$ python -q
>>> import numpy as np
>>> np.set_printoptions(precision=1, suppress=True, linewidth=100)
>>> F = np.load("x.npy")
>>> F
array([[ 1,  0,  0,  0,  0,  0],
       [-9,  1,  0,  0,  0,  0],
       [ 4, -1,  1,  0,  0,  0],
       [ 4,  1,  9,  1,  0,  0],
       [-8,  7, -6, -1,  1,  0],
       [ 5,  8,  6, -8,  0,  1]])
>>> print(np.prod(np.diag(F)), round(np.linalg.det(F), 1))
1 1.0
>>> np.linalg.matrix_rank(F - F[0, 0] * np.eye(6))
np.int64(4)
>>> np.sort(np.linalg.eigvals(F))
array([1., 1., 1., 1., 1., 1.])
>>> np.argsort(-np.linalg.norm(F, axis=0).round(6), kind="stable")[:3]
array([0, 2, 1])
>>> print(np.linalg.cond(F) > 100)
True
>>> print([round(float(x), 1) for x in np.linalg.svd(F, compute_uv=False)[:3]])
[17.5, 13.1, 7.3]
>>> np.round(np.linalg.norm(F, 2) / np.linalg.norm(F), 1)
np.float64(0.8)
>>> ang = np.radians(135)
>>> Rm = np.eye(6)
>>> Rm[5, 5] = Rm[4, 4] = np.cos(ang)
>>> Rm[5, 4], Rm[4, 5] = -np.sin(ang), np.sin(ang)
>>> Rm
array([[ 1. ,  0. ,  0. ,  0. ,  0. ,  0. ],
       [ 0. ,  1. ,  0. ,  0. ,  0. ,  0. ],
       [ 0. ,  0. ,  1. ,  0. ,  0. ,  0. ],
       [ 0. ,  0. ,  0. ,  1. ,  0. ,  0. ],
       [ 0. ,  0. ,  0. ,  0. , -0.7,  0.7],
       [ 0. ,  0. ,  0. ,  0. , -0.7, -0.7]])
>>> B = F @ Rm.T
>>> np.allclose(np.linalg.norm(F, axis=1), np.linalg.norm(B, axis=1))
True
>>> np.allclose(F @ F.T, B @ B.T)
True
>>> Uu, s, VT = np.linalg.svd(F)
>>> np.argmax(s[:-1] / (s[1:] + 1e-6)) + 1
np.int64(5)
>>> B = Uu[:, :5] @ np.diag(s[:5]) @ VT[:5]
>>> B.round(1) + 0
array([[ 1.,  0.,  0.,  0.,  0.,  0.],
       [-9.,  1.,  0.,  0.,  0.,  0.],
       [ 4., -1.,  1.,  0.,  0.,  0.],
       [ 4.,  1.,  9.,  1.,  0.,  0.],
       [-8.,  7., -6., -1.,  1.,  0.],
       [ 5.,  8.,  6., -8.,  0.,  1.]])
>>> np.linalg.matrix_rank(B)
np.int64(5)
>>> print(round(float(np.linalg.norm(F - B, 2)), 1), round(s[5], 1))
0.0 0.0
>>> np.round(np.linalg.norm(F - B) / np.linalg.norm(F), 1)
np.float64(0.0)
>>> w1 = np.array([[1, 1, 3, 3, 1],
...     [3, 2, 2, 2, 1],
...     [0, 3, 2, 1, 0],
...     [1, 2, 1, 3, 0],
...     [2, 1, 0, 2, 0],
...     [3, 2, 3, 2, 3]])
>>> beta = np.array([-1, 1, 2, 2, -2])
>>> H = np.maximum(F @ w1 + beta, 0)
>>> H
array([[ 0,  2,  5,  5,  0],
       [ 0,  0,  0,  0,  0],
       [ 0,  6, 14, 13,  1],
       [ 7, 36, 35, 28,  3],
       [13,  0,  0,  0,  0],
       [23, 26, 40, 17, 14]])
>>> (H > 0).astype(int)
array([[0, 1, 1, 1, 0],
       [0, 0, 0, 0, 0],
       [0, 1, 1, 1, 1],
       [1, 1, 1, 1, 1],
       [1, 0, 0, 0, 0],
       [1, 1, 1, 1, 1]])
>>> print(np.linalg.matrix_rank(H))
5
>>> W2 = np.array([[3, 2, 3], [0, 0, 2], [2, 3, 1], [0, 3, 0], [3, 2, 3]])
>>> (H @ W2).round(6).argmax(axis=1)
array([1, 0, 1, 1, 0, 1])
>>> H @ W2
array([[ 10,  30,   9],
       [  0,   0,   0],
       [ 31,  83,  29],
       [100, 209, 137],
       [ 39,  26,  39],
       [191, 245, 203]])
>>> A = np.array([[1, -2, 4, -8],
...     [1, -1, 1, -1],
...     [1, 0, 0, 0],
...     [1, 1, 1, 1],
...     [1, 2, 4, 8]])
>>> A
array([[ 1, -2,  4, -8],
       [ 1, -1,  1, -1],
       [ 1,  0,  0,  0],
       [ 1,  1,  1,  1],
       [ 1,  2,  4,  8]])
>>> q, Rm = np.linalg.qr(A)
>>> np.round(q.T @ q, 1) + 0
array([[1., 0., 0., 0.],
       [0., 1., 0., 0.],
       [0., 0., 1., 0.],
       [0., 0., 0., 1.]])
>>> print(np.round(q @ Rm, 1) + 0)
[[ 1. -2.  4. -8.]
 [ 1. -1.  1. -1.]
 [ 1.  0.  0.  0.]
 [ 1.  1.  1.  1.]
 [ 1.  2.  4.  8.]]
>>> print(Rm.round(1) + 0)
[[-2.2  0.  -4.5  0. ]
 [ 0.   3.2  0.  10.8]
 [ 0.   0.   3.7  0. ]
 [ 0.   0.   0.   3.8]]
>>> round(float(np.trace(q @ q.T)), 1)
4.0
>>> np.round(abs(Rm[0, 0]), 1), round(np.linalg.norm(A[:, 0]), 1)
(np.float64(2.2), np.float64(2.2))
>>> q.round(1) + 0
array([[-0.4, -0.6,  0.5, -0.3],
       [-0.4, -0.3, -0.3,  0.6],
       [-0.4,  0. , -0.5,  0. ],
       [-0.4,  0.3, -0.3, -0.6],
       [-0.4,  0.6,  0.5,  0.3]])
>>> np.allclose(Rm.T @ Rm, A.T @ A)
True
>>> B = np.array([[3, 2], [1, 2], [5, 5], [4, 1]])
>>> np.linalg.matrix_rank(np.vstack([A, B.T]))
np.int64(4)
>>> np.vstack([A, B.T]).shape
(7, 4)
>>> A @ B
array([[-11,  10],
       [  3,   4],
       [  3,   2],
       [ 13,  10],
       [ 57,  34]])
>>> np.einsum("ik,kj->ij", A, B)
array([[-11,  10],
       [  3,   4],
       [  3,   2],
       [ 13,  10],
       [ 57,  34]])
>>> data = np.load("test5.npy")
>>> print(data)
[[1 3 2 1]
 [5 0 0 9]
 [1 0 0 5]
 [1 3 2 1]
 [5 0 2 5]
 [4 0 1 6]
 [1 0 0 5]
 [4 0 3 2]
 [0 3 0 3]
 [2 0 1 4]
 [5 0 0 9]
 [5 0 2 5]
 [1 3 2 1]]
>>> q, evecs = np.linalg.qr(data[:, :1])[0], np.linalg.qr(data[:, 1:])[0]
>>> s = np.linalg.svd(q.T @ evecs, compute_uv=False)
>>> np.degrees(np.arccos(s.clip(0, 1)))
array([12.2])
>>> s
array([1.])
>>> G = np.cov(data, rowvar=False)
>>> print(np.corrcoef(data.T))
[[ 1.  -0.7  0.1  0.7]
 [-0.7  1.   0.2 -0.7]
 [ 0.1  0.2  1.  -0.6]
 [ 0.7 -0.7 -0.6  1. ]]
>>> np.polyfit(data[:, 2], data[:, 1], 1)
array([0.3, 0.6])
>>> G.shape
(4, 4)
>>> round(np.corrcoef(data[:, 2], data[:, 1])[0, 1], 1)
np.float64(0.2)
>>> np.argwhere(np.triu(np.abs(np.corrcoef(data.T)) > 0.8, 1))
array([], shape=(0, 2), dtype=int64)
>>> G
array([[ 3.9, -1.9,  0.3,  3.5],
       [-1.9,  2.1,  0.3, -2.8],
       [ 0.3,  0.3,  1.1, -1.9],
       [ 3.5, -2.8, -1.9,  7.4]])
>>> M = np.array([[-1, -3, 3],
...     [-2, 4, 2],
...     [3, -3, 4],
...     [1, -1, 5],
...     [2, 1, -4],
...     [-3, 4, -1],
...     [0, 5, -4]])
>>> print(M)
[[-1 -3  3]
 [-2  4  2]
 [ 3 -3  4]
 [ 1 -1  5]
 [ 2  1 -4]
 [-3  4 -1]
 [ 0  5 -4]]
>>> q, Rm = np.linalg.qr(M)
>>> np.abs(np.diag(Rm))
array([5.3, 7.4, 7.4])
>>> q.shape, Rm.shape
((7, 3), (3, 3))
>>> np.round(abs(Rm[0, 0]), 1), round(float(np.linalg.norm(M[:, 0])), 1)
(np.float64(5.3), 5.3)
>>> r0, r1 = M[1], M[2]
>>> r0 @ r0
np.int64(24)
>>> p = (r0 @ r1) / (r0 @ r0) * r0
>>> round(np.linalg.norm(r0 + r1) ** 2 + np.linalg.norm(r0 - r1) ** 2, 1)
np.float64(116.0)
>>> np.outer(r0, r1)
array([[ -6,   6,  -8],
       [ 12, -12,  16],
       [  6,  -6,   8]])
>>> x = np.array([-6, -8, -8])
>>> y = M @ x
>>> y
array([  6, -36, -26, -38,  12,  -6,  -8])
>>> print(np.linalg.lstsq(M, y)[0])
[-6. -8. -8.]
>>> print(np.linalg.solve(M.T @ M, M.T @ y))
[-6. -8. -8.]
>>> np.round(np.linalg.pinv(M) @ M, 1) + 0
array([[1., 0., 0.],
       [0., 1., 0.],
       [0., 0., 1.]])
>>> rng = np.random.default_rng(10)
>>> y = y + 0.1 * rng.normal(size=7)
>>> y
array([  5.9, -36.1, -26.1, -38. ,  12. ,  -6. ,  -7.9])
>>> beta, *_ = np.linalg.lstsq(M, y)
>>> print(round(float(np.linalg.norm(y - M @ beta)), 1))
0.1
>>> [round(float(np.linalg.norm(np.linalg.solve(M.T @ M + lam * np.eye(3), M.T @ y))), 2) for lam in (0, 1, 10, 100)]
[12.8, 12.08, 8.29, 2.49]
>>> print(beta.round())
[-6. -8. -8.]
>>> beta
array([-6., -8., -8.])
>>> np.round(M.T @ (y - M @ beta), 1) + 0
array([0., 0., 0.])
>>> hat = M @ np.linalg.solve(M.T @ M, M.T)
>>> np.linalg.matrix_rank(np.eye(7) - hat)
np.int64(4)
>>> print(np.trace(hat))
3.0
>>> hat @ M[:, 2]
array([ 3.,  2.,  4.,  5., -4., -1., -4.])
>>> np.round((np.eye(7) - hat) @ M, 1) + 0
array([[0., 0., 0.],
       [0., 0., 0.],
       [0., 0., 0.],
       [0., 0., 0.],
       [0., 0., 0.],
       [0., 0., 0.],
       [0., 0., 0.]])
>>> np.round(np.linalg.eigvalsh(hat), 1) + 0
array([0., 0., 0., 0., 1., 1., 1.])
>>> w1 = np.array([[9, 6], [-1, -2], [-4, -2]])
>>> beta = np.array([1, 2])
>>> H = np.maximum(M @ w1 + beta, 0)
>>> (H > 0).astype(int)
array([[0, 0],
       [0, 0],
       [1, 1],
       [0, 0],
       [1, 1],
       [0, 0],
       [1, 0]])
>>> (H > 0).mean(axis=0)
array([0.4, 0.3])
>>> W2 = np.array([[2, 0, 0], [1, 0, 3]])
>>> H @ W2
array([[ 0,  0,  0],
       [ 0,  0,  0],
       [48,  0, 54],
       [ 0,  0,  0],
       [88,  0, 60],
       [ 0,  0,  0],
       [24,  0,  0]])
>>> print(w1 @ W2)
[[ 24   0  18]
 [ -4   0  -6]
 [-10   0  -6]]
>>> arr = np.load("run6.npy")
>>> arr
array([[17, 10,  0, -9],
       [10,  8,  0, -4],
       [ 0,  0,  0,  0],
       [-9, -4,  0, 11]])
>>> [round(float(x), 1) for x in np.linalg.svd(arr, compute_uv=False)[:3]]
[28.8, 6.1, 1.1]
>>> round(float(np.linalg.norm(arr, 2) / np.linalg.norm(arr)), 1)
1.0
>>> mat = np.loadtxt("m.csv", delimiter=",")
>>> mat
array([[3., 1., 0., 0., 0., 0., 0.],
       [0., 3., 1., 0., 0., 0., 0.],
       [0., 0., 3., 1., 0., 0., 0.],
       [0., 0., 0., 3., 1., 0., 0.],
       [0., 0., 0., 0., 3., 1., 0.],
       [0., 0., 0., 0., 0., 3., 1.],
       [0., 0., 0., 0., 0., 0., 3.]])
>>> # triangular, det is the product of the diagonal
>>> B = mat + rng.integers(-2, 3, (7, 5)) @ rng.integers(-2, 3, (5, 7))
>>> print(B)
[[ 1. -3. -2.  4. -4. -4. -2.]
 [ 1. 11.  1.  0.  1. 10.  5.]
 [-4.  3.  8. -1.  4. -3. -1.]
 [ 4.  0. -2. -7. -3. 10. -2.]
 [ 0.  3. -4.  5. -1.  7.  4.]
 [-3.  2. -1.  4.  0.  1.  4.]
 [ 5. -5. -7. -4. -6.  4.  3.]]
>>> np.linalg.matrix_rank(B - mat, tol=1e-8)
np.int64(5)
>>> np.round(np.linalg.svd(B - mat, compute_uv=False), 1) + 0
array([21.3, 16. , 13.5,  4.1,  2.8,  0. ,  0. ])
>>> B - mat
array([[ -2.,  -4.,  -2.,   4.,  -4.,  -4.,  -2.],
       [  1.,   8.,   0.,   0.,   1.,  10.,   5.],
       [ -4.,   3.,   5.,  -2.,   4.,  -3.,  -1.],
       [  4.,   0.,  -2., -10.,  -4.,  10.,  -2.],
       [  0.,   3.,  -4.,   5.,  -4.,   6.,   4.],
       [ -3.,   2.,  -1.,   4.,   0.,  -2.,   3.],
       [  5.,  -5.,  -7.,  -4.,  -6.,   4.,   0.]])
